% python3 -q
>>> import numpy as np
>>> np.set_printoptions(precision=1, suppress=True, linewidth=160)
>>> m1 = np.load("w.npy")
>>> print(m1)
[[ 1  1  1  1 -1 -1 -1 -1]
 [ 1 -1 -1  1 -1  1  1 -1]
 [ 1  1  1  1  1  1  1  1]]
>>> rng = np.random.default_rng(500818)
>>> out = m1 + rng.integers(-2, 3, (3, 2)) @ rng.integers(-2, 3, (2, 8))
>>> out
array([[ 2,  0,  1,  4, -3, -1, -1,  0],
       [ 2, -2,  3, -4,  5,  1,  5,  0],
       [-1,  3, -1, -1,  1,  1, -1, -1]])
>>> np.round(np.linalg.svd(out - m1, compute_uv=False), 1) + 0
array([10.2,  5.7,  0. ])
>>> np.abs(out - m1).sum(axis=1)
array([ 8, 22, 12])
>>> np.count_nonzero(m1)
np.int64(24)
>>> print(m1.mean(axis=0))
[ 1.   0.3  0.3  1.  -0.3  0.3  0.3 -0.3]
>>> np.abs(m1).max()
np.int64(1)
>>> print(m1.sum(axis=1))
[0 0 8]
>>> np.linalg.svd(m1, compute_uv=False)
array([2.8, 2.8, 2.8])
>>> round(float(np.linalg.norm(m1)), 1)
4.9
>>> x = np.array([0, 3, 4, -2, 2, -2, -4, 1])
>>> (m1 * x).sum(axis=1)
array([  8, -18,   2])
>>> print(m1 @ (2 * x))
[ 16 -36   4]
>>> m1 @ np.ones(8)
array([0., 0., 8.])
>>> np.linalg.norm(m1 @ x) <= np.linalg.norm(m1, 2) * np.linalg.norm(x) + 1e-9
np.True_
>>> m1 * x
array([[ 0,  3,  4, -2, -2,  2,  4, -1],
       [ 0, -3, -4, -2, -2, -2, -4, -1],
       [ 0,  3,  4, -2,  2, -2, -4,  1]])
>>> (m1 @ x).argmax()
np.int64(0)
>>> m1 @ x
array([  8, -18,   2])
>>> m1 @ np.eye(8)[7]
array([-1., -1.,  1.])
>>> r0, g = m1[0], m1[2]
>>> r0 @ r0
np.int64(8)
>>> r0 @ g
np.int64(0)
>>> p = (r0 @ g) / (r0 @ r0) * r0
>>> np.outer(r0, g)
array([[ 1,  1,  1,  1,  1,  1,  1,  1],
       [ 1,  1,  1,  1,  1,  1,  1,  1],
       [ 1,  1,  1,  1,  1,  1,  1,  1],
       [ 1,  1,  1,  1,  1,  1,  1,  1],
       [-1, -1, -1, -1, -1, -1, -1, -1],
       [-1, -1, -1, -1, -1, -1, -1, -1],
       [-1, -1, -1, -1, -1, -1, -1, -1],
       [-1, -1, -1, -1, -1, -1, -1, -1]])
>>> round(np.linalg.norm(r0 + g) ** 2 + np.linalg.norm(r0 - g) ** 2, 1)
np.float64(32.0)
>>> (g - p) @ r0
np.float64(0.0)
>>> arr = np.load("m.npy")
>>> print(arr)
[[ 1.4  2.   0.2]
 [-0.5  1.2 -1.2]
 [-1.2 -0.5 -1.1]
 [ 0.2 -1.5 -0.4]
 [-1.1 -0.9 -0.8]
 [ 0.9  1.  -0.5]
 [-0.7  1.9 -0.1]
 [ 0.4 -0.8  1.2]
 [ 0.5 -0.5  2.6]
 [ 1.3  0.2  0. ]
 [-1.6  0.4  1.2]
 [ 0.4 -0.2 -0.3]
 [-0.8  1.9  0.6]
 [ 0.5  0.6  0.4]
 [ 0.3 -1.1  0.1]
 [ 0.2 -0.5 -0.5]
 [-0.4 -0.5 -0.1]
 [ 6.  -3.  10. ]
 [ 0.  -0.9  0.5]
 [ 0.9 -0.4 -1.8]]
>>> Xs = (arr - arr.mean(axis=0)) / arr.std(axis=0)
>>> np.argwhere(np.abs(Xs) > 2)
array([[17,  0],
       [17,  1],
       [17,  2]])
>>> b = np.linalg.lstsq(np.delete(Xs, 2, axis=1), Xs[:, 2])[0]
>>> b
array([ 0.7, -0.2])
>>> out = np.c_[arr[:, :2] @ np.array([[3, 0], [2, 2]]), np.array([1, -2, -1, 3, 1, -3, -1, 0, 3, 3, -3, 2, -3, 1, -1, 3, -2, -2, 2, 0])]
>>> out
array([[ 8.2,  4. ,  1. ],
       [ 0.9,  2.4, -2. ],
       [-4.6, -1. , -1. ],
       [-2.4, -3. ,  3. ],
       [-5.1, -1.8,  1. ],
       [ 4.7,  2. , -3. ],
       [ 1.7,  3.8, -1. ],
       [-0.4, -1.6,  0. ],
       [ 0.5, -1. ,  3. ],
       [ 4.3,  0.4,  3. ],
       [-4. ,  0.8, -3. ],
       [ 0.8, -0.4,  2. ],
       [ 1.4,  3.8, -3. ],
       [ 2.7,  1.2,  1. ],
       [-1.3, -2.2, -1. ],
       [-0.4, -1. ,  3. ],
       [-2.2, -1. , -2. ],
       [12. , -6. , -2. ],
       [-1.8, -1.8,  2. ],
       [ 1.9, -0.8,  0. ]])
>>> np.linalg.matrix_rank(np.c_[arr, out])
np.int64(4)
>>> np.round(np.linalg.lstsq(arr, out[:, 0])[0], 1) + 0
array([3., 2., 0.])
>>> np.linalg.norm(np.linalg.qr(arr)[0].T @ out, axis=0) ** 2 / ((out ** 2).sum(axis=0) + 1e-12)
array([1. , 1. , 0.2])
